>>> import numpy as np
>>> np.set_printoptions(precision=1, suppress=True, linewidth=120)
>>> f = np.array([5, 9, -1, 8, 6, 2, 5, -1, 0]) + 0.5
>>> X = np.eye(9) - 2 * np.outer(f, f) / (f @ f)
>>> X.round(1) + 0
array([[ 0.8, -0.4,  0. , -0.3, -0.3, -0.1, -0.2,  0. ,  0. ],
       [-0.4,  0.3,  0. , -0.6, -0.5, -0.2, -0.4,  0. ,  0. ],
       [ 0. ,  0. ,  1. ,  0. ,  0. ,  0. ,  0. ,  0. ,  0. ],
       [-0.3, -0.6,  0. ,  0.5, -0.4, -0.2, -0.3,  0. ,  0. ],
       [-0.3, -0.5,  0. , -0.4,  0.7, -0.1, -0.3,  0. ,  0. ],
       [-0.1, -0.2,  0. , -0.2, -0.1,  1. , -0.1,  0. ,  0. ],
       [-0.2, -0.4,  0. , -0.3, -0.3, -0.1,  0.8,  0. ,  0. ],
       [ 0. ,  0. ,  0. ,  0. ,  0. ,  0. ,  0. ,  1. ,  0. ],
       [ 0. ,  0. ,  0. ,  0. ,  0. ,  0. ,  0. ,  0. ,  1. ]])
>>> x0 = np.array([0, 3, 4, 1, 6, 6, 4, 6, 8])
>>> print(np.round(np.linalg.inv(X), 1) + 0)
[[ 0.8 -0.4  0.  -0.3 -0.3 -0.1 -0.2  0.   0. ]
 [-0.4  0.3  0.  -0.6 -0.5 -0.2 -0.4  0.   0. ]
 [ 0.   0.   1.   0.   0.   0.   0.   0.   0. ]
 [-0.3 -0.6  0.   0.5 -0.4 -0.2 -0.3  0.   0. ]
 [-0.3 -0.5  0.  -0.4  0.7 -0.1 -0.3  0.   0. ]
 [-0.1 -0.2  0.  -0.2 -0.1  1.  -0.1  0.   0. ]
 [-0.2 -0.4  0.  -0.3 -0.3 -0.1  0.8  0.   0. ]
 [ 0.   0.   0.   0.   0.   0.   0.   1.   0. ]
 [ 0.   0.   0.   0.   0.   0.   0.   0.   1. ]]
>>> print([p for p in range(1, 25) if np.allclose(np.linalg.matrix_power(X, p), np.eye(9))])
[2, 4, 6, 8, 10, 12, 14, 16, 18, 20, 22, 24]
>>> print(9 - np.linalg.matrix_rank(X - np.eye(9), tol=1e-8))
8
>>> np.linalg.svd(X, compute_uv=False)
array([1., 1., 1., 1., 1., 1., 1., 1., 1.])
>>> f = np.array([2, 0, 2, 1, 1, 1, 1, 1, 1])
>>> A2 = X + np.outer(f, np.eye(9)[8])
>>> np.linalg.matrix_rank(np.linalg.inv(A2) - np.linalg.inv(X), tol=1e-8)
np.int64(1)
>>> A2 = np.linalg.inv(X)
>>> round(float(np.linalg.cond(X)), 1)
1.0
>>> round(np.linalg.slogdet(X)[0], 1)
np.float64(-1.0)
>>> np.round(np.linalg.inv(A2), 1) + 0
array([[ 0.8, -0.4,  0. , -0.3, -0.3, -0.1, -0.2,  0. ,  0. ],
       [-0.4,  0.3,  0. , -0.6, -0.5, -0.2, -0.4,  0. ,  0. ],
       [ 0. ,  0. ,  1. ,  0. ,  0. ,  0. ,  0. ,  0. ,  0. ],
       [-0.3, -0.6,  0. ,  0.5, -0.4, -0.2, -0.3,  0. ,  0. ],
       [-0.3, -0.5,  0. , -0.4,  0.7, -0.1, -0.3,  0. ,  0. ],
       [-0.1, -0.2,  0. , -0.2, -0.1,  1. , -0.1,  0. ,  0. ],
       [-0.2, -0.4,  0. , -0.3, -0.3, -0.1,  0.8,  0. ,  0. ],
       [ 0. ,  0. ,  0. ,  0. ,  0. ,  0. ,  0. ,  1. ,  0. ],
       [ 0. ,  0. ,  0. ,  0. ,  0. ,  0. ,  0. ,  0. ,  1. ]])
>>> np.round(np.linalg.det(X) * A2, 1) + 0
array([[-0.8,  0.4,  0. ,  0.3,  0.3,  0.1,  0.2,  0. ,  0. ],
       [ 0.4, -0.3,  0. ,  0.6,  0.5,  0.2,  0.4,  0. ,  0. ],
       [ 0. ,  0. , -1. ,  0. ,  0. ,  0. ,  0. ,  0. ,  0. ],
       [ 0.3,  0.6,  0. , -0.5,  0.4,  0.2,  0.3,  0. ,  0. ],
       [ 0.3,  0.5,  0. ,  0.4, -0.7,  0.1,  0.3,  0. ,  0. ],
       [ 0.1,  0.2,  0. ,  0.2,  0.1, -1. ,  0.1,  0. ,  0. ],
       [ 0.2,  0.4,  0. ,  0.3,  0.3,  0.1, -0.8,  0. ,  0. ],
       [ 0. ,  0. ,  0. ,  0. ,  0. ,  0. ,  0. , -1. ,  0. ],
       [ 0. ,  0. ,  0. ,  0. ,  0. ,  0. ,  0. ,  0. , -1. ]])
>>> np.round(X @ A2, 1) + 0
array([[1., 0., 0., 0., 0., 0., 0., 0., 0.],
       [0., 1., 0., 0., 0., 0., 0., 0., 0.],
       [0., 0., 1., 0., 0., 0., 0., 0., 0.],
       [0., 0., 0., 1., 0., 0., 0., 0., 0.],
       [0., 0., 0., 0., 1., 0., 0., 0., 0.],
       [0., 0., 0., 0., 0., 1., 0., 0., 0.],
       [0., 0., 0., 0., 0., 0., 1., 0., 0.],
       [0., 0., 0., 0., 0., 0., 0., 1., 0.],
       [0., 0., 0., 0., 0., 0., 0., 0., 1.]])
>>> np.all(np.linalg.eigvalsh(X) > 0)
np.False_
>>> try:
...     np.linalg.cholesky(X)
... except np.linalg.LinAlgError as e:
...     print(e)
... 
Matrix is not positive definite
>>> feats = np.array([[64, -48, 48, 16, -40, -48, 72],
...     [-48, 36, -36, -12, 30, 36, -54],
...     [48, -36, 36, 12, -30, -36, 54],
...     [16, -12, 12, 4, -10, -12, 18],
...     [-40, 30, -30, -10, 25, 30, -45],
...     [-48, 36, -36, -12, 30, 36, -54],
...     [72, -54, 54, 18, -45, -54, 81]])
>>> rank = np.linalg.matrix_rank(feats)
>>> rank
np.int64(1)
>>> null = np.linalg.svd(feats)[2][rank:].T
>>> print([int(np.linalg.matrix_rank(feats[:, :j + 1])) for j in range(7)])
[1, 1, 1, 1, 1, 1, 1]
>>> np.linalg.matrix_rank(feats.T @ feats), np.linalg.matrix_rank(feats @ feats.T)
(np.int64(1), np.int64(1))
>>> round(np.linalg.norm(feats, 2) / np.linalg.norm(feats), 1)
np.float64(1.0)
>>> rng = np.random.default_rng(45411)
>>> z = rng.permutation(7)
>>> z
array([3, 2, 1, 4, 6, 0, 5])
>>> A2 = feats[z][:, z]
>>> print(np.round(np.sort(np.abs(np.linalg.eigvals(A2))), 1) + 0)
[  0.   0.   0.   0.   0.   0. 282.]
>>> np.trace(A2)
np.int64(282)
>>> round(np.linalg.det(A2), 1), round(float(np.linalg.det(feats[z])), 1)
(np.float64(-0.0), -0.0)
>>> round(np.linalg.det(feats), 1)
np.float64(0.0)
>>> (feats + feats.T) / 2
array([[ 64., -48.,  48.,  16., -40., -48.,  72.],
       [-48.,  36., -36., -12.,  30.,  36., -54.],
       [ 48., -36.,  36.,  12., -30., -36.,  54.],
       [ 16., -12.,  12.,   4., -10., -12.,  18.],
       [-40.,  30., -30., -10.,  25.,  30., -45.],
       [-48.,  36., -36., -12.,  30.,  36., -54.],
       [ 72., -54.,  54.,  18., -45., -54.,  81.]])
>>> print(round(np.abs(np.linalg.eigvals(feats)).max(), 1))
282.0
>>> np.allclose(feats, feats.T)
True
>>> print(np.trace(feats))
282
>>> np.round(np.sort(np.abs(np.linalg.eigvals(feats))), 1) + 0
array([  0.,   0.,   0.,   0.,   0.,   0., 282.])
>>> W0 = np.array([[2, 0, 0, 0, 0],
...     [0, 2, 0, 0, 0],
...     [0, 0, 1, 0, 0],
...     [0, 0, 0, 1, 0],
...     [0, 0, 0, 0, 1]])
>>> P = np.triu(np.array([[3, 0, 5, 7, 6],
...     [0, 2, 0, 7, 4],
...     [5, 2, 2, 2, 0],
...     [1, 8, 1, 5, 4],
...     [5, 8, 2, 3, 3]]), 1) + np.eye(5)
>>> A2 = P @ W0 @ np.linalg.inv(P)
>>> np.trace(A2), np.trace(W0)
(np.float64(7.0), np.int64(7))
>>> np.linalg.matrix_rank(A2)
np.int64(5)
>>> A2
array([[  2.,   0.,  -5.,   3., -18.],
       [  0.,   2.,   0.,  -7.,  24.],
       [  0.,   0.,   1.,   0.,   0.],
       [  0.,   0.,   0.,   1.,   0.],
       [  0.,   0.,   0.,   0.,   1.]])
>>> round(float(np.linalg.det(A2)), 1)
4.0
>>> x0 = np.ones(5)
>>> for _ in range(6):
...     x0 = W0 @ x0
...     x0 /= np.linalg.norm(x0)
...     print(round(x0 @ W0 @ x0, 1))
... 
1.7
1.9
2.0
2.0
2.0
2.0
>>> print(np.round(np.linalg.eigvalsh(W0)[-1], 1))
2.0
>>> x0.round(1) + 0
array([0.7, 0.7, 0. , 0. , 0. ])
>>> J = np.loadtxt("run10.csv", delimiter=",")
>>> J
array([[0., 0., 0., 1., 1., 0., 0., 1., 1., 0., 0., 0., 0.],
       [0., 0., 0., 0., 0., 0., 0., 0., 0., 0., 0., 1., 0.],
       [0., 0., 0., 0., 0., 1., 0., 1., 1., 0., 0., 0., 0.],
       [1., 0., 0., 0., 0., 0., 0., 0., 0., 0., 0., 0., 1.],
       [1., 0., 0., 0., 0., 1., 0., 0., 1., 0., 0., 1., 1.],
       [0., 0., 1., 0., 1., 0., 1., 0., 0., 0., 0., 0., 1.],
       [0., 0., 0., 0., 0., 1., 0., 0., 0., 0., 1., 1., 0.],
       [1., 0., 1., 0., 0., 0., 0., 0., 0., 0., 1., 0., 0.],
       [1., 0., 1., 0., 1., 0., 0., 0., 0., 0., 0., 0., 0.],
       [0., 0., 0., 0., 0., 0., 0., 0., 0., 0., 0., 0., 0.],
       [0., 0., 0., 0., 0., 0., 1., 1., 0., 0., 0., 0., 0.],
       [0., 1., 0., 0., 1., 0., 1., 0., 0., 0., 0., 0., 1.],
       [0., 0., 0., 1., 1., 1., 0., 0., 0., 0., 0., 1., 0.]])
>>> Uu, sig, Vt = np.linalg.svd(J)
>>> evecs = Vt[:(sig > 1e-8).sum()]
>>> x0 = J[8] + -1 * J[1] + rng.integers(2) * np.eye(13)[5]
>>> x0
array([ 1.,  0.,  1.,  0.,  1.,  1.,  0.,  0.,  0.,  0.,  0., -1.,  0.])
>>> np.linalg.matrix_rank(np.vstack([J, x0]))
np.int64(12)
>>> np.round(np.diag(evecs.T @ evecs), 1) + 0
array([1., 1., 1., 1., 1., 1., 1., 1., 1., 0., 1., 1., 1.])
